$ python -q
>>> import numpy as np
>>> np.set_printoptions(precision=1, suppress=True, linewidth=160, floatmode="fixed")
>>> q, _ = np.linalg.qr(np.array([[-0.9, -0.7, -0.9, -0.4],
...     [1.2, 0.2, 0.9, 0.6],
...     [-0.5, 0.7, -2.6, -0.5],
...     [-0.3, 0.7, 0.8, 0.5]]))
>>> arr = q[:, :3]
>>> arr.round(1) + 0
array([[-0.6, -0.5, -0.1],
       [ 0.7,  0.0, -0.2],
       [-0.3,  0.6, -0.7],
       [-0.2,  0.6,  0.7]])
>>> # columns are unit length and at right angles
>>> print(np.round(arr @ arr.T, 1) + 0)
[[ 0.6 -0.4 -0.1 -0.3]
 [-0.4  0.6 -0.1 -0.2]
 [-0.1 -0.1  1.0  0.0]
 [-0.3 -0.2  0.0  0.9]]
>>> np.round(arr[:, 2] @ arr[:, 0], 1)
np.float64(0.0)
>>> W0 = np.loadtxt("layer15.csv", delimiter=",")
>>> W0
array([[ 0.9,  0.1,  0.2],
       [ 0.1,  0.7, -0.4],
       [ 0.2, -0.4,  0.4]])
>>> U, sigma, Vt = np.linalg.svd(W0)
>>> np.argmax(sigma[:-1] / (sigma[1:] + 1e-6)) + 1
np.int64(2)
>>> sigma.round(1) + 0
array([1.0, 1.0, 0.0])
>>> other = U[:, :2] @ np.diag(sigma[:2]) @ Vt[:2]
>>> np.linalg.matrix_rank(other)
np.int64(2)
>>> np.linalg.matrix_rank(W0, rtol=0.05)
np.int64(2)
>>> other
array([[ 0.9,  0.1,  0.2],
       [ 0.1,  0.7, -0.4],
       [ 0.2, -0.4,  0.4]])
>>> round(np.abs(W0 - other).max(), 1)
np.float64(0.0)
>>> w, evecs = np.linalg.eigh(W0)
>>> x = np.array([1, -1, -1])
>>> print(np.linalg.eigvalsh(W0[1:, 1:]))
[0.1 1.0]
>>> evecs * np.maximum(w, 0) @ evecs.T
array([[ 0.9,  0.1,  0.2],
       [ 0.1,  0.7, -0.4],
       [ 0.2, -0.4,  0.4]])
>>> print(round(float(x @ W0 @ x), 1))
0.4
>>> round(np.abs(W0).sum(axis=1).max(), 1), round(float(np.abs(w).max()), 1)
(np.float64(1.3), 1.0)
>>> E = np.loadtxt("block4.csv", delimiter=",")
>>> print(E)
[[-2.0 -3.1 -0.4]
 [-2.2 -2.8 -0.2]
 [-0.2  0.2  0.3]
 [-6.0 -9.9  0.3]]
>>> # row 3 is much longer than the rest
>>> U, sigma, Vt = np.linalg.svd(E)
>>> sigma
array([12.7,  0.6,  0.5])
>>> np.argmax(sigma[:-1] / (sigma[1:] + 1e-6)) + 1
np.int64(1)
>>> other = U[:, :1] @ np.diag(sigma[:1]) @ Vt[:1]
>>> np.linalg.matrix_rank(E, rtol=0.05)
np.int64(1)
>>> print(other.round(1) + 0)
[[-1.9 -3.1  0.0]
 [-1.9 -3.0  0.0]
 [ 0.0  0.1  0.0]
 [-6.1 -9.8  0.1]]
>>> np.linalg.matrix_rank(other)
np.int64(1)
>>> np.linalg.cond(E) > 100
np.False_
>>> np.abs(np.linalg.svd(E)[2][-1])
array([0.8, 0.5, 0.4])
>>> print(np.round(np.linalg.norm(E, 2) / np.linalg.norm(E), 1))
1.0
>>> q = E.astype(float).copy()
>>> for j in range(3):
...     q[:, j] -= q[:, :j] @ (q[:, :j].T @ q[:, j])
...     q[:, j] /= np.linalg.norm(q[:, j])
... 
>>> print(np.round(q.T @ q, 1) + 0)
[[1.0 0.0 0.0]
 [0.0 1.0 0.0]
 [0.0 0.0 1.0]]
>>> print(np.round(q.T @ E, 1) + 0)
[[ 6.7 10.7 -0.1]
 [ 0.0  0.9 -0.1]
 [ 0.0  0.0  0.6]]
>>> q.round(1) + 0
array([[-0.3,  0.1, -0.7],
       [-0.3,  0.8, -0.2],
       [ 0.0,  0.6,  0.6],
       [-0.9, -0.3,  0.3]])
>>> X = np.load("m.npy")
>>> X
array([[ 0.9,  0.5,  0.0,  0.0],
       [-0.5,  0.9,  0.0,  0.0],
       [ 0.0,  0.0,  1.0,  0.0],
       [ 0.0,  0.0,  0.0,  1.0]])
>>> P = np.triu(np.array([[-2, -3, 1, 1], [2, 3, -3, -3], [0, -1, -3, -2], [0, 0, 2, -1]]), 1) + np.eye(4)
>>> other = P @ X @ np.linalg.inv(P)
>>> other
array([[  2.4,   5.0,  13.6,  40.9],
       [ -0.5,  -0.6,  -4.4, -13.2],
       [  0.0,   0.0,   1.0,   0.0],
       [  0.0,   0.0,   0.0,   1.0]])
>>> print(round(float(np.linalg.det(other)), 1))
1.0
>>> round(np.linalg.det(2 * X), 1), round(float(np.linalg.det(X)), 1)
(np.float64(16.0), 1.0)
>>> round(np.einsum("ij,ji->", X, X), 1)
np.float64(3.0)
>>> round(float(np.linalg.det(X.T)), 1)
1.0
>>> round(np.linalg.eigvals(X).sum().real, 1)
np.float64(3.7)
>>> round(float(np.linalg.det(X)), 1)
1.0
>>> (np.linalg.matrix_power((X != 0) + (X.T != 0) + np.eye(4), 4) > 0).astype(int)
array([[1, 1, 0, 0],
       [1, 1, 0, 0],
       [0, 0, 1, 0],
       [0, 0, 0, 1]])
>>> (X != 0).astype(int)
array([[1, 1, 0, 0],
       [1, 1, 0, 0],
       [0, 0, 1, 0],
       [0, 0, 0, 1]])
>>> X @ X
array([[ 0.5,  0.9,  0.0,  0.0],
       [-0.9,  0.5,  0.0,  0.0],
       [ 0.0,  0.0,  1.0,  0.0],
       [ 0.0,  0.0,  0.0,  1.0]])
>>> rng = np.random.default_rng(986898)
>>> idx = rng.permutation(4)
>>> idx
array([3, 2, 1, 0])
>>> other = X[idx][:, idx]
>>> np.diag(other)
array([1.0, 1.0, 0.9, 0.9])
>>> round(float(np.trace(other)), 1)
3.7
>>> np.round(np.linalg.det(other), 1), round(np.linalg.det(X[idx]), 1)
(np.float64(1.0), np.float64(1.0))
>>> mat = np.loadtxt("run19.csv", delimiter=",")
>>> mat
array([[-0.8,  1.3,  0.6,  0.4],
       [ 1.0, -2.8,  0.2, -0.5],
       [-0.9, -0.2, -1.4,  0.4]])
>>> G = mat.T @ mat
>>> np.round(np.trace(G), 1), round((mat ** 2).sum(), 1)
(np.float64(15.0), np.float64(14.9))
>>> np.linalg.matrix_rank(G)
np.int64(3)
>>> print(G)
[[ 2.5 -3.7  1.0 -1.2]
 [-3.7  9.6  0.5  1.8]
 [ 1.0  0.5  2.4 -0.4]
 [-1.2  1.8 -0.4  0.6]]
>>> np.diag(G)
array([2.5, 9.6, 2.4, 0.6])
>>> r = np.linalg.matrix_rank(G)
>>> r
np.int64(3)
>>> ns = np.linalg.svd(G)[2][r:].T
>>> np.round(G @ ns, 1) + 0
array([[0.0],
       [0.0],
       [0.0],
       [0.0]])
>>> print([int(np.linalg.matrix_rank(G[:, :j + 1])) for j in range(4)])
[1, 2, 3, 3]
>>> np.round(ns @ ns.T, 1) + 0
array([[0.2, 0.0, 0.0, 0.4],
       [0.0, 0.0, 0.0, 0.0],
       [0.0, 0.0, 0.0, 0.0],
       [0.4, 0.0, 0.0, 0.8]])
>>> other = np.array([[2, 4, 1], [2, 4, 0], [1, 3, 1], [5, 0, 4]])
>>> np.einsum("ik,kj->ji", mat, other)
array([[ 3.6, -5.9, -1.6],
       [ 3.8, -6.6, -8.6],
       [ 1.4, -0.8, -0.7]])
>>> np.vstack([mat, other.T]).shape
(6, 4)
>>> mat @ other
array([[ 3.6,  3.8,  1.4],
       [-5.9, -6.6, -0.8],
       [-1.6, -8.6, -0.7]])
>>> np.einsum("ij,ij->i", mat, mat)
array([2.9, 9.1, 3.0])
>>> print(np.linalg.matrix_rank(mat @ other))
3
>>> other = mat / np.linalg.norm(mat, axis=1, keepdims=True)
>>> G = other @ other.T
>>> (np.abs(G) > 0.9).astype(int)
array([[1, 0, 0],
       [0, 1, 0],
       [0, 0, 1]])
>>> np.linalg.norm(other, axis=1)
array([1.0, 1.0, 1.0])
>>> round(float(np.degrees(np.arccos(np.clip(G[2, 1], -1, 1)))), 1)
99.1
>>> (G - 2 * np.eye(3)).round(6).argmax(axis=1)
array([2, 2, 0])
>>> print(G)
[[ 1.0 -0.9 -0.1]
 [-0.9  1.0 -0.2]
 [-0.1 -0.2  1.0]]
>>> data = np.load("out5.npy")
>>> data
array([[-1.3, 10.5,  6.1],
       [-1.1,  9.1,  6.0],
       [ 2.0,  8.6,  7.3],
       [ 1.9,  7.9,  7.8],
       [-0.3,  9.5,  6.7],
       [ 1.2, 10.4,  6.0],
       [ 0.7,  9.0,  6.6],
       [ 1.1,  9.7,  6.6],
       [-0.1,  8.2,  5.5],
       [-1.9,  8.4,  6.0],
       [-1.6,  9.4,  6.5],
       [ 0.9,  8.2,  5.8],
       [ 1.3,  8.7,  6.5],
       [ 1.2, 10.1,  6.1],
       [-1.0,  8.3,  6.4],
       [-0.5,  9.1,  6.5],
       [ 1.6,  8.2,  6.3]])
>>> cen = (data - data.mean(axis=0)) / data.std(axis=0)
>>> np.argwhere(np.abs(cen) > 2)
array([[3, 2]])
>>> beta = np.linalg.lstsq(np.delete(cen, 0, axis=1), cen[:, 0])[0]
>>> print(np.abs(beta).argmax())
1
>>> np.round(np.linalg.norm(data, "nuc"), 1)
np.float64(53.5)
>>> round(np.linalg.norm(data[9] - data[4]), 1)
np.float64(2.1)
>>> round(float(np.linalg.norm(data) ** 2 / np.linalg.norm(data, 2) ** 2), 1)
1.0
>>> np.linalg.norm(data, axis=1)
array([12.2, 11.0, 11.5, 11.3, 11.6, 12.1, 11.2, 11.8,  9.9, 10.5, 11.5, 10.1, 10.9, 11.9, 10.5, 11.2, 10.5])
>>> P = data @ np.linalg.solve(data.T @ data, data.T)
>>> np.allclose(P @ P, P)
True
>>> q, evecs = np.linalg.qr(data[:, :2])[0], np.linalg.qr(data[:, 2:])[0]
>>> sigma = np.linalg.svd(q.T @ evecs, compute_uv=False)
>>> print((sigma > 0.9).sum())
1
>>> round(float(np.linalg.norm(q @ q.T - evecs @ evecs.T, 2)), 1)
1.0
>>> idx = data[:, 2] > np.median(data[:, 2])
>>> u = data[idx].mean(axis=0) - data[~idx].mean(axis=0)
>>> idx.astype(int)
array([0, 0, 1, 1, 1, 0, 1, 1, 0, 0, 1, 0, 1, 0, 0, 1, 0])
>>> np.argsort(-np.abs(u).round(6), kind="stable")
array([2, 0, 1])
>>> A = np.load("x.npy")
>>> A
array([[ 2.0, -3.0],
       [ 0.0, -1.0]])
>>> # triangular
>>> q = A.astype(float).copy()
>>> for j in range(2):
...     q[:, j] -= q[:, :j] @ (q[:, :j].T @ q[:, j])
...     q[:, j] /= np.linalg.norm(q[:, j])
... 
>>> q
array([[ 1.0,  0.0],
       [ 0.0, -1.0]])
